$ ipython --no-banner

In [1]: import numpy as np

In [2]: from numpy import linalg as LA

In [3]: np.set_printoptions(precision=1, suppress=True, linewidth=200, floatmode="fixed")

In [4]: tidy = lambda a: np.round(a, 1) + 0

In [5]: m1 = np.loadtxt("sample17.csv", delimiter=",")

In [6]: print(tidy(m1))
[[ 0.0  1.0 -1.7 -2.2]
 [-2.3  0.6  1.5 -0.9]
 [-1.6 -2.0 -1.5  0.3]
 [-0.9  1.9 -1.2  1.7]]

In [7]: rng = np.random.default_rng(60735)

In [8]: lab = rng.permutation(4)

In [9]: print(lab)
[0 3 1 2]

In [10]: B = m1[lab][:, lab]

In [11]: print(tidy(np.trace(B)))
0.8

In [12]: print(tidy(np.sort(np.abs(LA.eigvals(B)))))
[3.0 3.0 3.0 3.0]

In [13]: print(tidy(LA.det(B)), tidy(LA.det(m1[lab])))
-81.0 -81.0

In [14]: print(tidy(B))
[[ 0.0 -2.2  1.0 -1.7]
 [-0.9  1.7  1.9 -1.2]
 [-2.3 -0.9  0.6  1.5]
 [-1.6  0.3 -2.0 -1.5]]

In [15]: print(np.allclose(B, m1))
False

In [16]: vec = np.array([1, 0, -5, -4])

In [17]: rhs = B @ vec

In [18]: print(tidy(rhs))
[  2.2  -6.0 -11.5  14.3]

In [19]: print(tidy(LA.solve(B, -3 * rhs)))
[-3.0  0.0 15.0 12.0]

In [20]: print(tidy(LA.solve(B, rhs)))
[ 1.0  0.0 -5.0 -4.0]

In [21]: print(tidy(LA.solve(B, rhs + B[:, 0])))
[ 2.0  0.0 -5.0 -4.0]

In [22]: print(tidy(LA.solve(B, B[:, 3])))
[0.0 0.0 0.0 1.0]

In [23]: hat = np.triu(np.array([[1, 1, 2, 2], [2, 1, 1, 1], [2, 1, 1, 2], [2, 1, 0, 0]]), 1) + np.eye(4)

In [24]: B = hat @ m1 @ LA.inv(hat)

In [25]: print(LA.matrix_rank(B))
4

In [26]: print(tidy(np.poly(B)))
[  1.0  -0.8   0.0   7.6 -81.0]

In [27]: print(tidy(hat @ m1 - m1 @ hat))
[[-7.5  0.5 -4.8  5.7]
 [-2.6  2.3  1.4  3.1]
 [-1.9  5.5  2.9 11.8]
 [ 0.0  0.9 -0.1  2.3]]

In [28]: print(tidy(LA.det(B)))
-81.0

In [29]: B = m1 / np.sqrt((m1 ** 2).mean(axis=1, keepdims=True))

In [30]: print(tidy(LA.norm(B, axis=1)))
[2.0 2.0 2.0 2.0]

In [31]: print(tidy(m1 - m1.mean(axis=1, keepdims=True)))
[[ 0.8  1.7 -1.0 -1.5]
 [-2.1  0.9  1.8 -0.6]
 [-0.4 -0.8 -0.3  1.5]
 [-1.3  1.5 -1.6  1.3]]

In [32]: print(LA.matrix_rank(m1 - m1.mean(axis=1, keepdims=True)))
3

In [33]: print(tidy(B[0]))
[ 0.0  0.6 -1.2 -1.5]

In [34]: print(LA.matrix_rank(B) == LA.matrix_rank(m1))
True

In [35]: B = m1 + rng.integers(-2, 3, (4, 3)) @ rng.integers(-2, 3, (3, 4))

In [36]: print(tidy(B))
[[ 1.0 -2.0 -6.7 -1.2]
 [-1.3  3.6  2.5 -5.9]
 [-0.6  1.0  1.5  0.3]
 [-4.9 -0.1  0.8  1.7]]

In [37]: print(np.abs(B - m1).sum(axis=1))
[10.0 10.0  7.0  8.0]

In [38]: print(B - m1)
[[ 1.0 -3.0 -5.0  1.0]
 [ 1.0  3.0  1.0 -5.0]
 [ 1.0  3.0  3.0  0.0]
 [-4.0 -2.0  2.0  0.0]]

In [39]: print(LA.matrix_rank(B - m1, tol=1e-8))
3

In [40]: F = np.loadtxt("mat.csv", delimiter=",")

In [41]: print(F)
[[2.0 1.0]
 [1.0 2.0]]

In [42]: vec = np.array([1, 0])

In [43]: rhs = F @ vec

In [44]: print(rhs)
[2.0 1.0]

In [45]: print(tidy(LA.solve(F, rhs)))
[1.0 0.0]

In [46]: print(tidy(LA.solve(F.T, F[0])))
[1.0 0.0]

In [47]: B = np.array([[1, 2, 1], [0, 0, 0]])

In [48]: print(LA.matrix_rank(np.vstack([F, B.T])))
2

In [49]: print(np.einsum("ik,kj->ij", F, B))
[[2.0 4.0 2.0]
 [1.0 2.0 1.0]]

In [50]: print(np.einsum("ij,ij->i", F, F))
[5.0 5.0]

In [51]: f, r1 = F[1], F[0]

In [52]: print(f @ f)
5.0

In [53]: print(f @ r1)
4.0

In [54]: pr = (f @ r1) / (f @ f) * f

In [55]: print(np.outer(f, r1))
[[2.0 1.0]
 [4.0 2.0]]

In [56]: print(tidy(LA.norm(f + r1) ** 2 + LA.norm(f - r1) ** 2))
20.0

In [57]: print(pr)
[0.8 1.6]

In [58]: print(tidy((r1 - pr) @ f))
0.0

In [59]: lab = rng.permutation(2)

In [60]: print(lab)
[0 1]

In [61]: B = F[lab][:, lab]

In [62]: print(tidy(np.sort(np.abs(LA.eigvals(B)))))
[1.0 3.0]

In [63]: print(np.allclose(B, F))
True

In [64]: M = np.loadtxt("test4.csv", delimiter=",")

In [65]: print(M)
[[-2.0 -1.0 -2.0]
 [-2.0 -1.0 -2.0]
 [-1.0 -1.0  2.0]
 [-4.0 -2.0 -4.0]
 [ 0.0  0.0  0.0]
 [-2.0 -1.0 -2.0]
 [ 0.0  0.0  0.0]
 [ 0.0  0.0  0.0]
 [ 0.0  0.0  0.0]
 [ 0.0  0.0  0.0]
 [ 0.0  0.0  0.0]
 [-2.0 -1.0 -2.0]
 [ 0.0  0.0  0.0]
 [ 0.0  0.0  0.0]
 [-5.0 -3.0 -2.0]
 [-2.0 -1.0 -2.0]
 [-1.0 -1.0  2.0]
 [ 0.0  0.0  0.0]
 [-4.0 -2.0 -4.0]
 [-3.0 -2.0  0.0]
 [-1.0 -1.0  2.0]
 [-2.0 -1.0 -2.0]
 [ 0.0  0.0  0.0]
 [-3.0 -2.0  0.0]
 [-3.0 -2.0  0.0]
 [-3.0 -2.0  0.0]
 [ 0.0  0.0  0.0]
 [ 0.0  0.0  0.0]
 [ 0.0  0.0  0.0]]

In [66]: cov = np.cov(M, rowvar=False)

In [67]: print(cov.shape)
(3, 3)

In [68]: print(tidy(LA.eigvalsh(cov)[::-1]))
[4.2 1.2 0.0]

In [69]: print(np.argsort(-M.std(axis=0).round(6), kind="stable"))
[0 2 1]

In [70]: print(tidy(cov))
[[2.3 1.3 1.4]
 [1.3 0.8 0.5]
 [1.4 0.5 2.3]]

In [71]: print(tidy(np.polyfit(M[:, 0], M[:, 2], 1)))
[0.6 0.3]

In [72]: print(tidy(np.corrcoef(M.T)))
[[1.0 1.0 0.6]
 [1.0 1.0 0.4]
 [0.6 0.4 1.0]]
